$ python -q
>>> import numpy as np
>>> import numpy.linalg as la
>>> np.set_printoptions(precision=2, suppress=True, linewidth=120)
>>> def tidy(a):
...     return np.round(a, 2) + 0
... 
>>> J = np.loadtxt("out12.csv", delimiter=",")
>>> print(tidy(J))
[[-0.58  0.64  0.45  0.21]
 [-0.42 -0.53  0.47 -0.56]
 [ 0.04  0.52 -0.32 -0.79]
 [-0.69 -0.18 -0.68  0.12]]
>>> print(tidy(la.det(2 * J)), tidy(la.det(J)))
-16.0 -1.0
>>> print(tidy(la.det(J.T)))
-1.0
>>> print(tidy(np.kron(np.eye(2, dtype=int), J)))
[[-0.58  0.64  0.45  0.21  0.    0.    0.    0.  ]
 [-0.42 -0.53  0.47 -0.56  0.    0.    0.    0.  ]
 [ 0.04  0.52 -0.32 -0.79  0.    0.    0.    0.  ]
 [-0.69 -0.18 -0.68  0.12  0.    0.    0.    0.  ]
 [ 0.    0.    0.    0.   -0.58  0.64  0.45  0.21]
 [ 0.    0.    0.    0.   -0.42 -0.53  0.47 -0.56]
 [ 0.    0.    0.    0.    0.04  0.52 -0.32 -0.79]
 [ 0.    0.    0.    0.   -0.69 -0.18 -0.68  0.12]]
>>> print(tidy(la.eigvals(J)))
[ 1.  +0.j   -0.65+0.76j -0.65-0.76j -1.  +0.j  ]
>>> print(tidy(np.einsum("ii->", J)))
-1.31
>>> print(tidy(np.einsum("ij,ji->", J, J)))
1.71
>>> W = np.array([[2, 2, 1], [1, 0, 2], [0, 0, 0], [2, 2, 1]])
>>> b = np.array([3, 1, 3])
>>> act = np.maximum(J @ W + b, 0)
>>> print((act > 0).astype(int))
[[1 1 1]
 [1 0 1]
 [1 0 1]
 [1 0 1]]
>>> print(la.matrix_rank(act))
3
>>> print((act > 0).mean(axis=0))
[1.   0.25 1.  ]
>>> print(tidy(act))
[[2.91 0.26 3.92]
 [0.5  0.   0.95]
 [2.01 0.   3.28]
 [1.67 0.   2.06]]
>>> W2 = np.array([[-4, 0, 4], [3, 2, -3], [9, 5, 2]])
>>> print((act @ W2).round(6).argmax(axis=1))
[0 0 0 0]
>>> print(W @ W2)
[[ 7  9  4]
 [14 10  8]
 [ 0  0  0]
 [ 7  9  4]]
>>> M2 = np.c_[act[:, :2] @ np.array([[-9, -9], [-1, 4]]), np.array([-4, -3, 7, 6])]
>>> print(tidy(M2))
[[-26.41 -25.1   -4.  ]
 [ -4.51  -4.51  -3.  ]
 [-18.07 -18.07   7.  ]
 [-15.05 -15.05   6.  ]]
>>> print(la.matrix_rank(np.c_[act, M2]))
4
>>> print(tidy(la.norm(M2 - act @ la.lstsq(act, M2)[0], axis=0)))
[0.   0.   4.29]
>>> print(tidy(la.norm(la.qr(act)[0].T @ M2, axis=0) ** 2 / ((M2 ** 2).sum(axis=0) + 1e-12)))
[1.   1.   0.83]
>>> print(tidy(la.lstsq(act, M2[:, 0])[0]))
[-9. -1.  0.]
